In [1]: import numpy as np

In [2]: np.set_printoptions(precision=3, suppress=True, linewidth=160, legacy="1.25")

In [3]: m1 = np.array([[1, -1, 1, -1],
   ...:     [1, 0, 0, 0],
   ...:     [1, 1, 1, 1],
   ...:     [1, 2, 4, 8],
   ...:     [1, 3, 9, 27],
   ...:     [1, 4, 16, 64],
   ...:     [1, 5, 25, 125],
   ...:     [1, 6, 36, 216],
   ...:     [1, 7, 49, 343],
   ...:     [1, 8, 64, 512]])

In [4]: print(m1)
[[  1  -1   1  -1]
 [  1   0   0   0]
 [  1   1   1   1]
 [  1   2   4   8]
 [  1   3   9  27]
 [  1   4  16  64]
 [  1   5  25 125]
 [  1   6  36 216]
 [  1   7  49 343]
 [  1   8  64 512]]

In [5]: print(np.argsort(-np.linalg.norm(m1, axis=0).round(6), kind="stable")[:3])
[3 2 1]

In [6]: print([round(float(x), 3) for x in np.linalg.svd(m1, compute_uv=False)[:3]])
[675.044, 16.202, 1.916]

In [7]: print(np.linalg.matrix_rank(m1, rtol=0.1))
1

In [8]: print(np.linalg.cond(m1) > 100)
True

In [9]: print(np.abs(np.linalg.svd(m1)[2][-1]))
[0.773 0.62  0.134 0.009]

In [10]: x = np.array([-1, -2, -1, 1])

In [11]: rhs = m1 @ x

In [12]: c, lr = np.zeros(4), 1 / np.linalg.norm(m1, 2) ** 2

In [13]: for i in range(6):
    ...:     c -= lr * m1.T @ (m1 @ c - rhs)
    ...:     if i % 1 == 0: print(i, round(np.linalg.norm(m1 @ c - rhs), 3))
    ...: 
0 29.916
1 29.899
2 29.882
3 29.865
4 29.848
5 29.831

In [14]: print(c)
[0.002 0.014 0.105 0.805]

In [15]: print(round(float(np.linalg.cond(m1)), 3))
385.61

In [16]: Uu, sigma, vt = np.linalg.svd(m1)

In [17]: print(np.argmax(sigma[:-1] / (sigma[1:] + 1e-6)) + 1)
1

In [18]: Y = Uu[:, :1] @ np.diag(sigma[:1]) @ vt[:1]

In [19]: print(round(float(np.linalg.norm(m1 - Y, 2)), 3), np.round(sigma[1], 3))
16.202 16.202

In [20]: print(np.linalg.matrix_rank(m1, rtol=0.05))
1

In [21]: print(round(float(np.abs(m1 - Y).max()), 3))
7.563

In [22]: x = np.array([-2, -2, 1, -1])

In [23]: a = np.maximum(m1 @ x, 0)

In [24]: print(np.maximum(m1 @ x, 0) - np.maximum(-m1 @ x, 0))
[   2   -2   -4  -10  -26  -58 -112 -194 -310 -466]

In [25]: print(a)
[2 0 0 0 0 0 0 0 0 0]

In [26]: print(m1 * (a > 1e-9)[:, None])
[[ 1 -1  1 -1]
 [ 0  0  0  0]
 [ 0  0  0  0]
 [ 0  0  0  0]
 [ 0  0  0  0]
 [ 0  0  0  0]
 [ 0  0  0  0]
 [ 0  0  0  0]
 [ 0  0  0  0]
 [ 0  0  0  0]]

In [27]: print(m1.T @ a)
[ 2 -2  2 -2]

In [28]: data = np.load("block16.npy")

In [29]: print(data)
[[-1.  1.  1.  1.  1.  1.  1.  1.  1.  1.]
 [ 1. -1.  1.  1.  1.  1.  1.  1.  1.  1.]
 [ 1.  1. -1.  1.  1.  1.  1.  1.  1.  1.]
 [ 1.  1.  1. -1.  1.  1.  1.  1.  1.  1.]
 [ 1.  1.  1.  1. -1.  1.  1.  1.  1.  1.]
 [ 1.  1.  1.  1.  1. -1.  1.  1.  1.  1.]
 [ 1.  1.  1.  1.  1.  1. -1.  1.  1.  1.]
 [ 1.  1.  1.  1.  1.  1.  1. -1.  1.  1.]
 [ 1.  1.  1.  1.  1.  1.  1.  1. -1.  1.]
 [ 1.  1.  1.  1.  1.  1.  1.  1.  1. -1.]]

In [30]: r0 = np.array([-5, 2, 0, 8, -6, -7, -8, -5, 5, -7])

In [31]: Y = data + np.outer(r0, np.eye(10)[0])

In [32]: print(Y)
[[-6.  1.  1.  1.  1.  1.  1.  1.  1.  1.]
 [ 3. -1.  1.  1.  1.  1.  1.  1.  1.  1.]
 [ 1.  1. -1.  1.  1.  1.  1.  1.  1.  1.]
 [ 9.  1.  1. -1.  1.  1.  1.  1.  1.  1.]
 [-5.  1.  1.  1. -1.  1.  1.  1.  1.  1.]
 [-6.  1.  1.  1.  1. -1.  1.  1.  1.  1.]
 [-7.  1.  1.  1.  1.  1. -1.  1.  1.  1.]
 [-4.  1.  1.  1.  1.  1.  1. -1.  1.  1.]
 [ 6.  1.  1.  1.  1.  1.  1.  1. -1.  1.]
 [-6.  1.  1.  1.  1.  1.  1.  1.  1. -1.]]

In [33]: x = np.array([1, -2, -1, 2, -2, 0, 0, -2, 2, 1])

In [34]: rhs = data @ x

In [35]: c, lr = np.zeros(10), 1 / np.linalg.norm(data, 2) ** 2

In [36]: for i in range(300):
    ...:     c -= lr * data.T @ (data @ c - rhs)
    ...:     if i % 50 == 0: print(i, round(np.linalg.norm(data @ c - rhs), 3))
    ...: 
0 8.973
50 0.356
100 0.014
150 0.001
200 0.0
250 0.0

In [37]: print(np.round(np.linalg.cond(data), 3))
4.0

In [38]: evals, V = np.linalg.eigh(data)

In [39]: print(np.linalg.svd(data, compute_uv=False))
[8. 2. 2. 2. 2. 2. 2. 2. 2. 2.]

In [40]: print(V @ np.diag(evals) @ V.T)
[[-1.  1.  1.  1.  1.  1.  1.  1.  1.  1.]
 [ 1. -1.  1.  1.  1.  1.  1.  1.  1.  1.]
 [ 1.  1. -1.  1.  1.  1.  1.  1.  1.  1.]
 [ 1.  1.  1. -1.  1.  1.  1.  1.  1.  1.]
 [ 1.  1.  1.  1. -1.  1.  1.  1.  1.  1.]
 [ 1.  1.  1.  1.  1. -1.  1.  1.  1.  1.]
 [ 1.  1.  1.  1.  1.  1. -1.  1.  1.  1.]
 [ 1.  1.  1.  1.  1.  1.  1. -1.  1.  1.]
 [ 1.  1.  1.  1.  1.  1.  1.  1. -1.  1.]
 [ 1.  1.  1.  1.  1.  1.  1.  1.  1. -1.]]

In [41]: print(np.round(V.T @ data @ V, 3) + 0)
[[-2.  0.  0.  0.  0.  0.  0.  0.  0.  0.]
 [ 0. -2.  0.  0.  0.  0.  0.  0.  0.  0.]
 [ 0.  0. -2.  0.  0.  0.  0.  0.  0.  0.]
 [ 0.  0.  0. -2.  0.  0.  0.  0.  0.  0.]
 [ 0.  0.  0.  0. -2.  0.  0.  0.  0.  0.]
 [ 0.  0.  0.  0.  0. -2.  0.  0.  0.  0.]
 [ 0.  0.  0.  0.  0.  0. -2.  0.  0.  0.]
 [ 0.  0.  0.  0.  0.  0.  0. -2.  0.  0.]
 [ 0.  0.  0.  0.  0.  0.  0.  0. -2.  0.]
 [ 0.  0.  0.  0.  0.  0.  0.  0.  0.  8.]]

In [42]: print(round(float(evals.sum()), 3), np.trace(data))
-10.0 -10.0
